$ python -q
>>> import numpy as np
>>> from numpy import linalg as LA
>>> np.set_printoptions(suppress=True, linewidth=200)
>>> rnd = lambda a: np.round(a, 1) + 0
>>> rng = np.random.default_rng(3493)
>>> feats = rng.normal(size=(24, 3)) + 20 * np.array([1, 3, 0])
>>> rnd(feats)
array([[20.3, 58.3, -0.3],
       [19.4, 58.4, -2. ],
       [19.8, 60.4, -1. ],
       [20.6, 61.9,  0.5],
       [19.8, 58.3,  1.3],
       [21. , 60.3, -0.9],
       [20.7, 60.1,  0.4],
       [21.7, 60.1, -0.4],
       [19.4, 58.5, -1.6],
       [19. , 61.1, -0.5],
       [19.8, 58.7,  1.1],
       [19.3, 59.3,  0.9],
       [21.1, 60.8,  1. ],
       [20.2, 58.5,  0.6],
       [21.5, 60.5,  0.1],
       [21.4, 59.7, -1.1],
       [19.5, 59.7, -2.1],
       [20.1, 60.8, -1.4],
       [18.5, 61.1, -0.1],
       [19.5, 59.6,  0. ],
       [18.5, 61.6,  1.2],
       [17.4, 61.4, -1.2],
       [19.7, 58.8,  1.2],
       [21. , 58.2,  0.9]])
>>> d = LA.norm(feats[:, None] - feats[None], axis=-1)
>>> np.flatnonzero(d[8] < d.mean() / 2)
array([1, 8])
>>> rnd(d[:5, :5])
array([[0. , 1.9, 2.3, 3.7, 1.7],
       [1.9, 0. , 2.3, 4.4, 3.3],
       [2.3, 2.3, 0. , 2.3, 3.1],
       [3.7, 4.4, 2.3, 0. , 3.8],
       [1.7, 3.3, 3.1, 3.8, 0. ]])
>>> d[8].round(6).argsort(kind="stable")[:4]
array([ 8,  1, 16,  0])
>>> (d + 1e9 * np.eye(24)).round(6).argmin(axis=1)
array([13,  8, 17, 12, 10, 15, 14, 14,  1, 18, 22, 22,  6, 10,  7,  5,  1,  2,  9, 11, 18, 18, 10, 13])
>>> np.unravel_index(d.round(6).argmax(), d.shape)
(np.int64(21), np.int64(23))
>>> rnd(LA.norm(feats, 2) / LA.norm(feats))
np.float64(1.0)
>>> np.argsort(-LA.norm(feats, axis=0).round(6), kind="stable")[:3]
array([1, 0, 2])
>>> LA.matrix_rank(feats, rtol=0.1)
np.int64(1)
>>> LA.cond(feats) > 100
np.False_
>>> round(np.log10(LA.cond(feats)))
2
>>> u = np.array([3, 2])
>>> rnd(np.polyval(u, feats[14]))
array([ 66.4, 183.6,   2.4])
>>> rnd(np.correlate(feats[14], feats[6], "full"))
array([   8.8, 1315.4, 4080.8, 1261. ,    2.9])
>>> rnd(np.convolve(feats[14], u))
array([ 64.4, 224.5, 121.5,   0.3])
>>> cov = np.cov(feats, rowvar=False)
>>> rnd(np.corrcoef(feats[:, 1], feats[:, 2])[0, 1])
np.float64(-0.1)
>>> rnd(np.corrcoef(feats.T))
array([[ 1. , -0.2,  0.1],
       [-0.2,  1. , -0.1],
       [ 0.1, -0.1,  1. ]])
>>> np.argwhere(np.triu(np.abs(np.corrcoef(feats.T)) > 0.8, 1))
array([], shape=(0, 2), dtype=int64)
>>> rnd(np.polyfit(feats[:, 1], feats[:, 2], 1))
array([-0.1,  4.1])
>>> rnd(feats.std(axis=0))
array([1. , 1.2, 1.1])
>>> K = np.load("x.npy")
>>> K
array([[3., 0.],
       [0., 8.]])
>>> # equal to its transpose
>>> rnd(np.sort(LA.eigvals(K)))
array([3., 8.])
>>> LA.matrix_rank(K - K[0, 0] * np.eye(2))
np.int64(1)
>>> [int(LA.matrix_rank(LA.matrix_power(K, p))) for p in range(1, 3)]
[2, 2]
>>> rnd(LA.matrix_power(K - np.diag(np.diag(K)), 2))
array([[0., 0.],
       [0., 0.]])
>>> ev, vecs = LA.eigh(K)
>>> ev.sum(), np.trace(K)
(np.float64(11.0), np.float64(11.0))
>>> rnd(LA.svd(K, compute_uv=False))
array([8., 3.])
>>> vecs @ np.diag(ev) @ vecs.T
array([[3., 0.],
       [0., 8.]])
>>> rnd(LA.eigvalsh(K + 4 * np.eye(2)))
array([ 7., 12.])
>>> ev
array([3., 8.])
